$ python3 -q
>>> import numpy as np
>>> np.set_printoptions(precision=3, suppress=True, linewidth=140)
>>> rnd = lambda a: np.round(a, 3) + 0
>>> feats = np.load("out11.npy")
>>> print(feats)
[[  0.3  -0.1  42. ]
 [ -0.2   1.3 -64. ]
 [  0.    0.7  16. ]
 [  1.2   0.2  14. ]
 [  0.6   0.7  14. ]]
>>> # column 2 is much longer than the rest
>>> x0 = np.array([1, 5, 1])
>>> target = feats @ x0
>>> print(target)
[ 41.8 -57.7  19.5  16.2  18.1]
>>> rng = np.random.default_rng(7510)
>>> target = target + 0.02 * rng.normal(size=5)
>>> print(rnd(target))
[ 41.799 -57.698  19.498  16.223  18.104]
>>> c, *_ = np.linalg.lstsq(feats, target)
>>> print(rnd(np.linalg.norm(target - feats @ c)))
0.005
>>> O, vecs = np.linalg.qr(feats[:, :2])[0], np.linalg.qr(feats[:, 2:])[0]
>>> sigma = np.linalg.svd(O.T @ vecs, compute_uv=False)
>>> print((sigma > 0.9).sum())
0
>>> print(rnd(np.degrees(np.arccos(sigma.clip(0, 1)))))
[44.112]
>>> P = feats @ np.linalg.solve(feats.T @ feats, feats.T)
>>> print(rnd(np.diag(P)))
[0.337 0.847 0.582 0.853 0.382]
>>> print(rnd((np.eye(5) - P) @ feats))
[[0. 0. 0.]
 [0. 0. 0.]
 [0. 0. 0.]
 [0. 0. 0.]
 [0. 0. 0.]]
>>> print(np.allclose(P @ P, P))
True
>>> def softmax(z):
...     e = np.exp(z - z.max(axis=-1, keepdims=True))
...     return e / e.sum(axis=-1, keepdims=True)
... 
>>> print(rnd(softmax(10 * feats[4])))
[0. 0. 1.]
>>> S = feats @ feats.T / np.sqrt(3)
>>> print(softmax(S).round(6).argmax(axis=1))
[0 1 0 0 0]
>>> print(rnd(softmax(S + np.triu(np.full(S.shape, -np.inf), 1))))
[[1. 0. 0. 0. 0.]
 [0. 1. 0. 0. 0.]
 [1. 0. 0. 0. 0.]
 [1. 0. 0. 0. 0.]
 [1. 0. 0. 0. 0.]]
>>> W2 = np.array([[-1.5, -0.6, -0.2], [-0.8, 0.0, 1.1]])
>>> X = np.array([[1, 9],
...     [6, 5],
...     [3, 1],
...     [3, 8],
...     [8, 7],
...     [5, 3],
...     [2, 7],
...     [0, 8],
...     [2, 2],
...     [1, 6],
...     [1, 5],
...     [4, 4],
...     [6, 2],
...     [8, 1],
...     [2, 3],
...     [5, 4],
...     [1, 8],
...     [8, 2],
...     [6, 4],
...     [0, 4],
...     [5, 0],
...     [7, 3],
...     [0, 5],
...     [4, 3],
...     [0, 5],
...     [9, 3],
...     [4, 1],
...     [6, 6]]) @ W2 + 0.1 * rng.normal(size=(28, 3))
>>> print(rnd(X))
[[ -8.646  -0.722   9.715]
 [-12.986  -3.648   4.285]
 [ -5.309  -1.631   0.467]
 [-10.888  -1.774   7.997]
 [-17.569  -4.985   6.112]
 [ -9.858  -2.989   2.299]
 [ -8.565  -1.244   7.33 ]
 [ -6.44    0.014   8.687]
 [ -4.796  -1.141   1.872]
 [ -6.107  -0.725   6.364]
 [ -5.613  -0.74    5.403]
 [ -9.264  -2.452   3.6  ]
 [-10.715  -3.595   0.903]
 [-12.602  -4.756  -0.586]
 [ -5.382  -1.085   2.892]
 [-10.723  -3.018   3.268]
 [ -7.881  -0.523   8.577]
 [-13.459  -4.949   0.594]
 [-12.196  -3.545   3.274]
 [ -3.081   0.028   4.392]
 [ -7.625  -2.981  -0.906]
 [-12.882  -4.055   1.968]
 [ -3.808   0.069   5.484]
 [ -8.542  -2.448   2.59 ]
 [ -4.031   0.105   5.662]
 [-15.818  -5.456   1.626]
 [ -6.84   -2.374   0.351]
 [-13.756  -3.551   5.418]]
>>> U, sigma, Vt = np.linalg.svd(X)
>>> print(rnd(sigma))
[57.321 18.059  0.47 ]
>>> out = U[:, :2] @ np.diag(sigma[:2]) @ Vt[:2]
>>> print(np.linalg.matrix_rank(X, rtol=0.05))
2
>>> print(np.linalg.matrix_rank(out))
2
>>> print(rnd(np.abs(X - out).max()))
0.157
